$ python -q
>>> import numpy as np
>>> np.set_printoptions(precision=4, suppress=True, linewidth=120)
>>> def rnd(a):
...     return np.round(a, 4) + 0
... 
>>> rng = np.random.default_rng(5097)
>>> lab = rng.integers(0, 2, 7)
>>> X = (lab[:, None] == lab) * 5 + np.eye(7)
>>> X
array([[6., 5., 5., 0., 0., 0., 5.],
       [5., 6., 5., 0., 0., 0., 5.],
       [5., 5., 6., 0., 0., 0., 5.],
       [0., 0., 0., 6., 5., 5., 0.],
       [0., 0., 0., 5., 6., 5., 0.],
       [0., 0., 0., 5., 5., 6., 0.],
       [5., 5., 5., 0., 0., 0., 6.]])
>>> np.allclose(X, X.T)
True
>>> rnd(np.linalg.matrix_power(X, 4))
array([[48621., 48620., 48620.,     0.,     0.,     0., 48620.],
       [48620., 48621., 48620.,     0.,     0.,     0., 48620.],
       [48620., 48620., 48621.,     0.,     0.,     0., 48620.],
       [    0.,     0.,     0., 21846., 21845., 21845.,     0.],
       [    0.,     0.,     0., 21845., 21846., 21845.,     0.],
       [    0.,     0.,     0., 21845., 21845., 21846.,     0.],
       [48620., 48620., 48620.,     0.,     0.,     0., 48621.]])
>>> rnd(np.sort(np.abs(np.linalg.eigvals(X))))
array([ 1.,  1.,  1.,  1.,  1., 16., 21.])
>>> print(np.allclose(X @ X.T, X.T @ X))
True
>>> assert X == X.T
Traceback (most recent call last):
  File "<python-input-11>", line 1, in <module>
    assert X == X.T
           ^^^^^^^^
ValueError: The truth value of an array with more than one element is ambiguous. Use a.any() or a.all()
>>> rnd(np.linalg.det(X))
np.float64(336.0)
>>> X @ X
array([[111., 110., 110.,   0.,   0.,   0., 110.],
       [110., 111., 110.,   0.,   0.,   0., 110.],
       [110., 110., 111.,   0.,   0.,   0., 110.],
       [  0.,   0.,   0.,  86.,  85.,  85.,   0.],
       [  0.,   0.,   0.,  85.,  86.,  85.,   0.],
       [  0.,   0.,   0.,  85.,  85.,  86.,   0.],
       [110., 110., 110.,   0.,   0.,   0., 111.]])
>>> feats = np.load("case17.npy")
>>> feats
array([[ 2, -1,  2, -1,  2, -1],
       [-3, -1, -3, -1, -3, -1],
       [-2, -1, -2, -1, -2, -1],
       [ 2, -1,  2, -1,  2, -1],
       [-3, -1, -3, -1, -3, -1],
       [-2, -1, -2, -1, -2, -1]])
>>> Uu, sigma, Vt = np.linalg.svd(feats)
>>> V = Vt[:(sigma > 1e-8).sum()]
>>> x = feats[3] + 4 * feats[1] + rng.integers(2) * np.eye(6)[2]
>>> x
array([-10.,  -5., -10.,  -5., -10.,  -5.])
>>> np.linalg.matrix_rank(np.vstack([feats, x]))
np.int64(2)
>>> rnd(np.diag(V.T @ V))
array([0.3333, 0.3333, 0.3333, 0.3333, 0.3333, 0.3333])
>>> rnd(np.linalg.norm(x - V.T @ V @ x))
np.float64(0.0)
>>> m1 = np.load("mat.npy")
>>> m1
array([[ -3,   2,  -2,  -2,   1,   1,   0,  -2,   3,   2,   0],
       [  1,   1,  -1,  -2,  -2,  -1,   3,  -3,   2,   2,   2],
       [  3,  -2,   0,  -3,  -3,   3,   0,   1,   2,  -2,   2],
       [  0,   5,  -5,  -8,  -5,  -2,   9, -11,   9,   8,   6]])
>>> Uu, sigma, Vt = np.linalg.svd(m1)
>>> V = Vt[:(sigma > 1e-8).sum()]
>>> x = m1[3] + -2 * m1[2] + rng.integers(2) * np.eye(11)[7]
>>> x
array([ -6.,   9.,  -5.,  -2.,   1.,  -8.,   9., -12.,   5.,  12.,   2.])
>>> print(rnd(np.linalg.norm(x - V.T @ V @ x)))
0.848
>>> np.linalg.matrix_rank(np.vstack([m1, x]))
np.int64(4)
>>> E = np.loadtxt("dump.csv", delimiter=",")
>>> E
array([[-12.5043,  -5.6812,   6.1119,   4.7653,   6.852 ,   8.8986,  -5.0167,   0.0153],
       [-13.4074,  -7.8849,  -9.3436,   4.8708,   2.0262,  -1.0771,   6.4323,  -0.6354],
       [  2.2222, -10.8513,   2.4824,   6.6688,  -6.0969,   9.4256, -10.0051,  -0.7484],
       [  0.5027,  -5.9145,  -3.1676,  -6.5706,   3.2868, -16.2267,   4.965 ,  -3.5774],
       [  8.4077,  -7.2179,   6.6269,   3.7507,  -2.8231,   0.9652,  -6.8338, -12.7916],
       [  0.6417,  -0.3571, -12.0573,  -1.0168,  15.1861,   4.2683,  -0.678 ,   1.9372],
       [ 11.9236,   3.752 ,  -8.3155,  11.0517,   0.1969,  -3.3578,  -6.0784,   2.0498],
       [  3.5104,   2.2249,  -4.6962,   2.6714,  12.1151,  12.8975,   3.4523,   5.3383],
       [  5.9592,  10.9921,  12.0509,   2.5097,   3.8483,   2.8742,  -4.1052,   7.226 ],
       [  8.0906,  -0.6603, -14.671 ,  -7.2502,   0.9185,   6.1976,   4.2035,  -3.0623],
       [-13.7173,  -2.3624,   8.7777,   6.2904,   2.92  ,   6.37  ,   1.6341,  -6.1534],
       [ -2.0971,  -8.2378,  -7.4469, -10.342 ,  -4.3073,  -0.7649,  11.995 ,   1.5195],
       [ -0.2781,   8.1951,  -8.2049,  -2.7478,  -4.5872, -10.7562,   9.4032,   5.7214],
       [  3.8397,   6.4856, -15.0697,   5.4482,  -4.7522,   2.2285,  -4.0284,   6.5298],
       [  9.3284,  -5.1997,   2.1701, -10.1299,   5.4107,   5.5234,   5.922 ,   9.1524],
       [ -3.6292,  -8.0593,  -2.8524,  -5.3928,   4.6523,  -2.0327, -14.8995,  -6.0734],
       [  2.6599,   4.069 ,   6.4075,   5.1549,   1.455 ,  -9.8674,  13.1158,  -6.1016],
       [  4.6627, -12.3643,  -9.8256,   6.9026,  -5.1704,   7.1688,   0.7075,   1.603 ],
       [ -9.7602,   4.1974,   5.6915,  -7.8451,  -0.4443,  -6.368 ,  -0.3397, -12.3417],
       [  3.1773, -13.172 ,  -4.5026,   0.634 ,  -2.488 ,  -6.6706,  11.984 ,  -1.1932],
       [ -3.432 ,  -4.6034,   0.7703,   0.1732,  -9.6893,  12.2025,   9.3592,   6.0024],
       [  1.1208,  -0.8203,  10.4361, -10.198 ,  -4.5593,  -2.1922,   9.6264,   8.1791],
       [  6.6068,   6.7802,   0.5372,   9.3824,   1.3854,  -6.8796, -10.5705,  -7.8152],
       [  1.4999,  12.9672,  -5.8588,  -5.6126,   9.9868,  -3.8029,   6.4846,   2.7438],
       [-15.0714,   1.0813,  -6.9563,   0.3251,   3.8459,   1.4485,   8.2338,  -6.2053],
       [-16.0946,   2.7304,  -0.7893,   2.7497,  -6.1667,  -0.7743,  -5.7859,   7.2952]])
>>> cen = E - E.mean(axis=0)
>>> V = np.linalg.svd(cen)[2][:7]
>>> B = cen - cen @ V.T @ V
>>> rnd(np.diag(V.T @ V))
array([0.9954, 0.8287, 0.9845, 0.9189, 0.8436, 0.7823, 0.9927, 0.6539])
>>> np.linalg.norm(B, axis=1).round(6).argmax()
np.int64(9)
>>> rnd(B.std(axis=0))
array([0.2506, 1.5322, 0.4604, 1.0544, 1.4643, 1.7271, 0.3162, 2.178 ])
>>> rnd((cen @ V.T).std(axis=0))
array([9.0051, 8.4961, 8.0208, 7.1176, 7.0515, 5.9384, 4.913 ])
